$ python3 -q
>>> import numpy as np
>>> from numpy import linalg as LA
>>> np.set_printoptions(suppress=True, linewidth=100)
>>> feats = np.loadtxt("w.csv", delimiter=",")
>>> feats
array([[41.,  0., 48., 24.,  6., 12., 30.,  6., 24., 12.],
       [ 0.,  5.,  0.,  0.,  0.,  0.,  0.,  0.,  0.,  0.],
       [48.,  0., 69., 32.,  8., 16., 40.,  8., 32., 16.],
       [24.,  0., 32., 21.,  4.,  8., 20.,  4., 16.,  8.],
       [ 6.,  0.,  8.,  4.,  6.,  2.,  5.,  1.,  4.,  2.],
       [12.,  0., 16.,  8.,  2.,  9., 10.,  2.,  8.,  4.],
       [30.,  0., 40., 20.,  5., 10., 30.,  5., 20., 10.],
       [ 6.,  0.,  8.,  4.,  1.,  2.,  5.,  6.,  4.,  2.],
       [24.,  0., 32., 16.,  4.,  8., 20.,  4., 21.,  8.],
       [12.,  0., 16.,  8.,  2.,  4., 10.,  2.,  8.,  9.]])
>>> rng = np.random.default_rng(4831)
>>> A2 = feats + rng.integers(-2, 3, (10, 1)) @ rng.integers(-2, 3, (1, 10))
>>> A2
array([[41.,  2., 46., 23.,  4., 10., 28.,  4., 24., 11.],
       [ 0.,  3.,  2.,  1.,  2.,  2.,  2.,  2.,  0.,  1.],
       [48., -2., 71., 33., 10., 18., 42., 10., 32., 17.],
       [24., -2., 34., 22.,  6., 10., 22.,  6., 16.,  9.],
       [ 6.,  4.,  4.,  2.,  2., -2.,  1., -3.,  4.,  0.],
       [12., -2., 18.,  9.,  4., 11., 12.,  4.,  8.,  5.],
       [30.,  2., 38., 19.,  3.,  8., 28.,  3., 20.,  9.],
       [ 6.,  2.,  6.,  3., -1.,  0.,  3.,  4.,  4.,  1.],
       [24., -4., 36., 18.,  8., 12., 24.,  8., 21., 10.],
       [12., -2., 18.,  9.,  4.,  6., 12.,  4.,  8., 10.]])
>>> A2 - feats
array([[ 0.,  2., -2., -1., -2., -2., -2., -2.,  0., -1.],
       [ 0., -2.,  2.,  1.,  2.,  2.,  2.,  2.,  0.,  1.],
       [ 0., -2.,  2.,  1.,  2.,  2.,  2.,  2.,  0.,  1.],
       [ 0., -2.,  2.,  1.,  2.,  2.,  2.,  2.,  0.,  1.],
       [ 0.,  4., -4., -2., -4., -4., -4., -4.,  0., -2.],
       [ 0., -2.,  2.,  1.,  2.,  2.,  2.,  2.,  0.,  1.],
       [ 0.,  2., -2., -1., -2., -2., -2., -2.,  0., -1.],
       [ 0.,  2., -2., -1., -2., -2., -2., -2.,  0., -1.],
       [ 0., -4.,  4.,  2.,  4.,  4.,  4.,  4.,  0.,  2.],
       [ 0., -2.,  2.,  1.,  2.,  2.,  2.,  2.,  0.,  1.]])
>>> np.round(LA.svd(A2 - feats, compute_uv=False), 3) + 0
array([20.396,  0.   ,  0.   ,  0.   ,  0.   ,  0.   ,  0.   ,  0.   ,  0.   ,  0.   ])
>>> np.abs(A2 - feats).sum(axis=1)
array([14., 14., 14., 14., 28., 14., 14., 14., 28., 14.])
>>> LA.matrix_rank(A2 - feats, tol=1e-8)
np.int64(1)
